>>> import numpy as np
>>> import numpy.linalg as la
>>> np.set_printoptions(precision=2, suppress=True, linewidth=140, sign=" ")
>>> rnd = lambda a: np.round(a, 2) + 0
>>> data = np.loadtxt("data.csv", delimiter=",")
>>> print(data)
[[ 1.58 -3.25  4.48 -4.85  1.54]
 [ 3.9  -9.6   1.05 -6.14  1.68]
 [ 0.48  0.89 -3.38  1.98 -1.23]
 [-0.33  1.28 -1.31  1.3  -0.53]
 [-1.68 -0.94  0.92  0.29 -3.34]
 [-0.37 -0.48  1.59 -2.5   0.32]
 [ 2.16  1.36 -0.01  2.82 -3.7 ]
 [-3.41 -3.66 -5.37  3.67 -0.57]
 [-5.2   0.35 -2.48  4.36 -0.17]
 [ 2.81  1.55  2.64 -0.44 -1.86]
 [ 1.71  0.71 -0.75 -0.45 -0.94]
 [-5.26 -0.29 -3.42  4.74  5.01]
 [ 5.27  4.83  5.93 -6.45 -2.64]
 [ 0.44 -1.09  3.53 -1.53  1.64]
 [ 1.44 -1.98 -1.03 -1.79  0.42]
 [-1.15  2.18 -0.61 -0.14  0.33]
 [ 1.62 -0.92 -1.25  3.23 -3.79]
 [ 4.25 -0.99  1.24 -7.03 -0.05]
 [ 0.15  0.15  1.94 -2.13  1.93]
 [-0.13  1.41 -0.55  0.64  1.2 ]
 [ 3.58 -0.44  1.08 -2.16 -0.12]
 [ 1.56 -2.42  1.94 -1.06 -2.16]
 [-5.73 -1.79 -2.58  6.42 -0.86]
 [ 3.91  2.89  0.54  1.24 -2.36]
 [-0.74 -0.62 -1.38 -0.47  1.8 ]
 [ 0.21 -1.88 -3.44  3.81 -1.92]
 [ 4.33  1.2   5.7  -4.72 -2.64]
 [-0.31 -6.43 -7.23  2.48 -1.05]
 [ 1.43  0.15  0.54  1.51 -0.07]
 [ 5.96  2.11  6.77 -6.54 -3.59]
 [ 2.38 -1.41  3.06 -7.26 -0.05]
 [ 2.21  4.36  4.39 -2.14 -2.81]
 [ 0.59 -0.52  2.64 -0.55 -0.92]
 [ 4.04 -0.06  4.02 -5.3  -1.21]
 [ 3.03 -4.14  2.42 -2.9  -1.53]]
>>> cent = data[[16, 3]].astype(float)
>>> for _ in range(5):
...     z = la.norm(data[:, None] - cent, axis=-1).argmin(axis=1)
...     cent = np.array([data[z == j].mean(axis=0) for j in range(2)])
... 
>>> print(z)
[ 1  1  0  0  0  1  0  0  0  1  1  0  1  1  1  0  0  1  1  0  1  1  0  1  0  0  1  0  0  1  1  1  1  1  1]
>>> print(rnd(cent))
[[-1.2  -0.59 -2.1   2.44 -0.59]
 [ 2.64 -0.43  2.66 -3.23 -0.77]]
>>> print(np.abs(cent[1] - cent[0]).argmax())
3
